% python3 -q
>>> import numpy as np
>>> np.set_printoptions(precision=2, suppress=True, linewidth=140)
>>> A = np.array([[1, -1, -2, 3], [3, 0, 1, 9], [2, 3, 1, 6]])
>>> w1 = np.array([[0, 0, -1, -4, 3],
...     [-5, 0, 4, 3, -5],
...     [2, 5, 4, 1, 1],
...     [-3, 4, -3, 3, 0]])
>>> coef = np.array([-1, -1, 0, 1, -2])
>>> act = np.maximum(A @ w1 + coef, 0)
>>> act
array([[ 0,  1,  0,  1,  4],
       [ 0, 40,  0, 17,  8],
       [ 0, 28,  0, 21,  0]])
>>> Z = np.array([[0, -5], [0, 1], [5, -4], [-3, -5], [3, 5]])
>>> act @ Z
array([[  9,  16],
       [-27,  -5],
       [-63, -77]])
>>> u, g = A[0], A[1]
>>> u @ g
np.int64(28)
>>> p = (u @ g) / (u @ u) * u
>>> np.outer(u, g)
array([[  3,   0,   1,   9],
       [ -3,   0,  -1,  -9],
       [ -6,   0,  -2, -18],
       [  9,   0,   3,  27]])
>>> p
array([ 1.87, -1.87, -3.73,  5.6 ])
>>> np.round((g - p) @ u, 2)
np.float64(0.0)
>>> np.linalg.matrix_rank(np.outer(u, g))
np.int64(1)
>>> round(np.linalg.norm(u + g) ** 2 + np.linalg.norm(u - g) ** 2, 2)
np.float64(212.0)
>>> t3 = np.stack([A, 2 * A, A[::-1]])
>>> t3.shape
(3, 3, 4)
>>> np.linalg.matrix_rank(t3)
array([3, 3, 3])
>>> np.einsum("bij,cij->bc", t3, t3)
array([[156, 312, 121],
       [312, 624, 242],
       [121, 242, 156]])
>>> np.linalg.norm(t3, axis=(1, 2))
array([12.49, 24.98, 12.49])
>>> np.count_nonzero(A)
np.int64(11)
>>> np.unravel_index(np.abs(A).argmax(), A.shape)
(np.int64(1), np.int64(3))
>>> A.shape
(3, 4)
>>> np.linalg.matrix_rank(A)
np.int64(3)
>>> A - A[0]
array([[0, 0, 0, 0],
       [2, 1, 3, 6],
       [1, 4, 3, 3]])
>>> A.reshape(-1, 2)
array([[ 1, -1],
       [-2,  3],
       [ 3,  0],
       [ 1,  9],
       [ 2,  3],
       [ 1,  6]])
>>> t3 = A.reshape(3, 2, -1)
>>> t3[:, 0]
array([[ 1, -1],
       [ 3,  0],
       [ 2,  3]])
>>> np.einsum("ihd,ihd->ih", t3, t3)
array([[ 2, 13],
       [ 9, 82],
       [13, 37]])
>>> t3.transpose(1, 0, 2)
array([[[ 1, -1],
        [ 3,  0],
        [ 2,  3]],

       [[-2,  3],
        [ 1,  9],
        [ 1,  6]]])
>>> np.einsum("ihd,jhd->hij", t3, t3).shape
(2, 3, 3)
>>> arr = np.load("layer18.npy")
>>> arr
array([[0, 0, 0],
       [0, 0, 1],
       [0, 1, 0]])
>>> arr - arr[0]
array([[0, 0, 0],
       [0, 0, 1],
       [0, 1, 0]])
>>> np.count_nonzero(arr)
np.int64(2)
>>> np.round(np.linalg.norm(arr), 2)
np.float64(1.41)
>>> arr.shape
(3, 3)
>>> arr.mean(axis=0)
array([0.  , 0.33, 0.33])
